>>> import numpy as np
>>> import numpy.linalg as la
>>> np.set_printoptions(precision=1, suppress=True, linewidth=100, sign=" ")
>>> def rnd(a):
...     return np.round(a, 1) + 0
... 
>>> M2 = np.array([[4, 0, 5, 2],
...     [8, -6, 9, -3],
...     [8, -6, -6, -4],
...     [-4, 4, -4, -6],
...     [3, 8, -9, 1],
...     [8, -7, -9, -8],
...     [0, 0, 3, -1],
...     [8, 2, 2, 0],
...     [-3, 5, -1, -2]])
>>> cent = np.array([[2, 3, 3, 1, 2, 2, 0, 3, 0],
...     [1, 1, 0, 2, 0, 2, 2, 2, 1],
...     [0, 3, 0, 1, 3, 1, 2, 0, 2],
...     [1, 3, 1, 3, 3, 0, 1, 3, 3]])
>>> M = M2 @ cent
>>> M
array([[ 10,  33,  14,  15,  29,  13,  12,  18,  16],
       [  7,  36,  21,  -4,  34,  13,   3,   3,   3],
       [  6, -12,  20, -22, -14,  -2, -28,   0, -30],
       [-10, -38, -18, -18, -38,  -4,  -6, -22, -22],
       [ 15,  -7,  10,  13, -18,  13,  -1,  28,  -7],
       [  1, -34,  16, -39, -35,  -7, -40, -14, -49],
       [ -1,   6,  -1,   0,   6,   3,   5,  -3,   3],
       [ 18,  32,  24,  14,  22,  22,   8,  28,   6],
       [ -3, -13, -11,   0, -15,   3,   6,  -5,  -3]])
>>> # looks like rank 4
>>> Uu, sv, vt = la.svd(M)
>>> V = vt[:(sv > 1e-8).sum()]
>>> rng = np.random.default_rng(5382)
>>> vec = M[4] + -1 * M[1] + rng.integers(2) * np.eye(9)[1]
>>> vec
array([  8., -43., -11.,  17., -52.,   0.,  -4.,  25., -10.])
>>> rnd(np.diag(V.T @ V))
array([ 0.2,  0.4,  0.4,  0.4,  0.5,  0.6,  0.5,  0.6,  0.4])
>>> rnd(V.T @ V)
array([[ 0.2,  0.1,  0.2,  0.1, -0.1,  0.2,  0. ,  0.2, -0.1],
       [ 0.1,  0.4,  0.2,  0. ,  0.4,  0.2,  0.1,  0. ,  0.1],
       [ 0.2,  0.2,  0.4, -0.1,  0.1,  0.1, -0.3,  0.2, -0.2],
       [ 0.1,  0. , -0.1,  0.4,  0. ,  0. ,  0.1,  0.3,  0.3],
       [-0.1,  0.4,  0.1,  0. ,  0.5, -0.1,  0. , -0.1,  0.2],
       [ 0.2,  0.2,  0.1,  0. , -0.1,  0.6,  0.4,  0. , -0.2],
       [ 0. ,  0.1, -0.3,  0.1,  0. ,  0.4,  0.5, -0.1,  0.1],
       [ 0.2,  0. ,  0.2,  0.3, -0.1,  0. , -0.1,  0.6,  0.1],
       [-0.1,  0.1, -0.2,  0.3,  0.2, -0.2,  0.1,  0.1,  0.4]])
>>> rnd(la.norm(vec - V.T @ V @ vec))
np.float64(0.0)
>>> np.allclose(V.T @ V @ vec, vec)
True
>>> rnd(M @ la.pinv(M) @ M)
array([[ 10.,  33.,  14.,  15.,  29.,  13.,  12.,  18.,  16.],
       [  7.,  36.,  21.,  -4.,  34.,  13.,   3.,   3.,   3.],
       [  6., -12.,  20., -22., -14.,  -2., -28.,   0., -30.],
       [-10., -38., -18., -18., -38.,  -4.,  -6., -22., -22.],
       [ 15.,  -7.,  10.,  13., -18.,  13.,  -1.,  28.,  -7.],
       [  1., -34.,  16., -39., -35.,  -7., -40., -14., -49.],
       [ -1.,   6.,  -1.,   0.,   6.,   3.,   5.,  -3.,   3.],
       [ 18.,  32.,  24.,  14.,  22.,  22.,   8.,  28.,   6.],
       [ -3., -13., -11.,   0., -15.,   3.,   6.,  -5.,  -3.]])
>>> rnd(np.trace(la.pinv(M) @ M))
np.float64(4.0)
>>> np.abs(np.diag(la.qr(M)[1])) > 1e-9
array([ True,  True,  True,  True, False, False, False, False, False])
>>> rnd(np.sort(np.abs(la.eigvals(M))))
array([  0. ,   0. ,   0. ,   0. ,   0. ,   5.5,  33.6,  33.6,  70.1])
>>> (M + M.T) / 2
array([[ 10. ,  20. ,  10. ,   2.5,  22. ,   7. ,   5.5,  18. ,   6.5],
       [ 20. ,  36. ,   4.5, -21. ,  13.5, -10.5,   4.5,  17.5,  -5. ],
       [ 10. ,   4.5,  20. , -20. ,  -2. ,   7. , -14.5,  12. , -20.5],
       [  2.5, -21. , -20. , -18. , -12.5, -21.5,  -3. ,  -4. , -11. ],
       [ 22. ,  13.5,  -2. , -12.5, -18. , -11. ,   2.5,  25. , -11. ],
       [  7. , -10.5,   7. , -21.5, -11. ,  -7. , -18.5,   4. , -23. ],
       [  5.5,   4.5, -14.5,  -3. ,   2.5, -18.5,   5. ,   2.5,   4.5],
       [ 18. ,  17.5,  12. ,  -4. ,  25. ,   4. ,   2.5,  28. ,   0.5],
       [  6.5,  -5. , -20.5, -11. , -11. , -23. ,   4.5,   0.5,  -3. ]])
>>> M @ M
array([[  977,   575,  1585,  -438,  -103,  1237,  -512,   967, -1235],
       [ 1053,   822,  1930,  -452,   257,   968,  -869,  1152, -1179],
       [  222,   750,   814,   -10,   926,  -372,  -618,   426,   146],
       [-1192,  -850, -1698,    76,   -12, -1550,   238, -1394,  1040],
       [  300,   294,   807,  -550,   147,   299,  -524,    99,  -692],
       [ -339,   531,   103,   123,  1193, -1286,  -595,  -135,   823],
       [   51,   -54,    90,   -98,  -105,    82,   -73,    12,  -169],
       [ 1238,   890,  2322,  -818,   150,  1336, -1046,  1150, -1702],
       [ -496,  -517,  -730,  -133,  -239,  -503,   100,  -698,   198]])
>>> la.matrix_power(M, 3)
array([[  49000,   53155,  121404,  -50675,   37623,   24793,  -79914,   43532,  -72478],
       [  62349,   70623,  138284,  -40100,   47950,   38088,  -77406,   65766,  -70031],
       [  33820,   39130,   47862,   15112,   20748,   33646,   -2670,   50654,   -6388],
       [ -58998,  -56364, -139920,   62286,  -32958,  -39594,   88524,  -49260,   92910],
       [  22286,   29525,   53180,  -12894,   24601,    6656,  -32901,   26116,  -21010],
       [  12020,   18803,  -14093,   52084,    6758,   24023,   45033,   38083,   39972],
       [    955,    2473,    5626,   -3630,    3488,   -2228,   -5940,     224,   -2813],
       [  71160,   82290,  167430,  -55404,   59832,   35946, -102414,   72294,  -86832],
       [ -28975,  -26701,  -59475,   19820,  -12507,  -25225,   30198,  -28037,   37177]])
>>> np.allclose(M, M.T)
False
